$ python3 -q
>>> import numpy as np
>>> import numpy.linalg as la
>>> np.set_printoptions(precision=3, suppress=True, linewidth=200)
>>> tidy = lambda a: np.round(a, 3) + 0
>>> mat = np.load("test18.npy")
>>> mat
array([[-31.344,  -1.181,  -0.536,  28.884,   9.056],
       [-28.587,   0.263,  -0.099,  30.58 ,   9.943],
       [-30.308,  -0.416,   0.127,  30.189,  10.133],
       [-29.279,   0.178,   0.365,  29.854,  11.118],
       [-29.219,   0.341,   0.585,  28.926,   9.291],
       [-29.245,   0.833,   0.241,  28.673,   9.08 ],
       [-30.101,   1.688,   2.319,  30.794,  10.957],
       [-29.673,  -0.408,   1.019,  30.615,  12.059],
       [-30.095,  -0.406,   0.587,  30.659,   9.433],
       [-31.594,   0.732,   0.465,  29.814,  11.167],
       [-31.781,   0.665,  -0.335,  29.825,   9.982],
       [-29.948,  -0.772,  -0.227,  31.773,   8.725],
       [-29.981,   0.506,  -0.916,  31.087,   8.745],
       [-31.855,   1.106,   0.55 ,  28.041,   9.518],
       [-30.036,  -0.354,   0.414,  32.385,  10.055],
       [-28.49 ,   1.126,   0.862,  31.691,  11.477],
       [-30.173,   0.488,  -0.191,  29.146,  10.831],
       [-31.06 ,  -0.236,  -0.192,  30.402,  10.218],
       [-28.928,   0.429,  -0.499,  31.359,   9.796],
       [-29.649,   1.628,   0.383,  29.504,   9.7  ],
       [-31.406,  -1.019,   1.863,  28.469,  10.139],
       [-28.175,  -2.55 ,  -1.112,  30.202,  10.077],
       [-29.158,  -0.574,  -0.07 ,  30.366,   9.409],
       [-31.254,  -0.129,   0.525,  31.279,   8.693],
       [-29.197,   0.328,  -0.251,  29.905,  10.196],
       [-30.374,   0.265,   1.66 ,  30.302,  10.003],
       [-31.19 ,   0.253,  -0.204,  29.8  ,   9.768],
       [-29.518,  -1.248,   0.287,  30.711,  10.59 ],
       [-29.427,  -0.2  ,   0.103,  27.838,  10.617],
       [-29.606,  -2.186,  -1.187,  30.283,   8.983],
       [-28.982,   0.087,   0.687,  32.036,   9.455],
       [-31.385,   0.352,   0.195,  27.903,  10.075],
       [-31.072,  -1.246,  -0.051,  30.378,   9.826],
       [-31.056,  -0.18 ,   0.835,  30.415,  10.125]])
>>> out = np.c_[mat[:, :4] @ np.array([[1, 1, -2, 1], [2, -3, 1, 1], [1, 0, 1, -1], [-1, 1, 1, -2]]), np.array([-1, -1, 1, 2, 2, 2, 2, 0, -1, -1, 0, 0, 0, 1, -1, 1, 0, 2, 2, 1, 0, -2, -2, 2, 0, -1, -1, -2, 1, 1, -2, -2, 2, 2])]
>>> tidy(out)
array([[-63.126,   1.083,  89.855, -89.757,  -1.   ],
       [-58.74 ,   1.204,  87.918, -89.385,  -1.   ],
       [-61.202,   1.129,  90.516, -91.229,   1.   ],
       [-58.412,   0.041,  88.955, -89.174,   2.   ],
       [-56.878,  -1.316,  88.29 , -87.315,   2.   ],
       [-56.011,  -3.071,  88.237, -85.999,   2.   ],
       [-55.2  ,  -4.371,  95.003, -92.32 ,   2.   ],
       [-60.085,   2.166,  90.572, -92.33 ,   0.   ],
       [-60.979,   1.782,  91.03 , -92.406,  -1.   ],
       [-59.479,  -3.976,  94.199, -90.955,  -1.   ],
       [-60.611,  -3.951,  93.717, -90.431,   0.   ],
       [-63.492,   4.141,  90.67 , -94.039,   0.   ],
       [-60.972,  -0.412,  90.639, -90.733,   0.   ],
       [-57.134,  -7.132,  93.407, -87.381,   1.   ],
       [-62.715,   3.411,  92.517, -95.574,  -1.   ],
       [-57.067,  -0.177,  90.659, -91.608,   1.   ],
       [-58.534,  -2.491,  89.789, -87.786,   0.   ],
       [-62.126,   0.05 ,  92.094, -91.908,   2.   ],
       [-59.928,   1.144,  89.145, -90.718,   2.   ],
       [-55.514,  -5.029,  90.813, -87.412,   1.   ],
       [-60.05 ,   0.12 ,  92.125, -91.226,   0.   ],
       [-64.589,   9.677,  82.89 , -90.017,  -2.   ],
       [-60.742,   2.93 ,  88.038, -90.394,  -2.   ],
       [-62.266,   0.412,  94.183, -94.466,   2.   ],
       [-58.697,  -0.276,  88.376, -88.428,   0.   ],
       [-58.486,  -0.867,  92.975, -92.373,  -1.   ],
       [-60.688,  -2.149,  92.229, -90.333,  -1.   ],
       [-62.438,   4.937,  88.786, -92.475,  -2.   ],
       [-57.562,  -0.989,  86.595, -85.406,   1.   ],
       [-65.448,   7.235,  86.122, -91.171,   1.   ],
       [-60.157,   2.793,  90.774, -93.654,  -2.   ],
       [-58.389,  -4.538,  91.22 , -87.034,  -2.   ],
       [-63.993,   3.044,  91.225, -93.023,   2.   ],
       [-60.996,  -0.101,  93.182, -92.901,   2.   ]])
>>> la.matrix_rank(np.c_[mat, out])
np.int64(6)
>>> tidy(la.norm(out - mat @ la.lstsq(mat, out)[0], axis=0))
array([0.   , 0.   , 0.   , 0.   , 7.828])
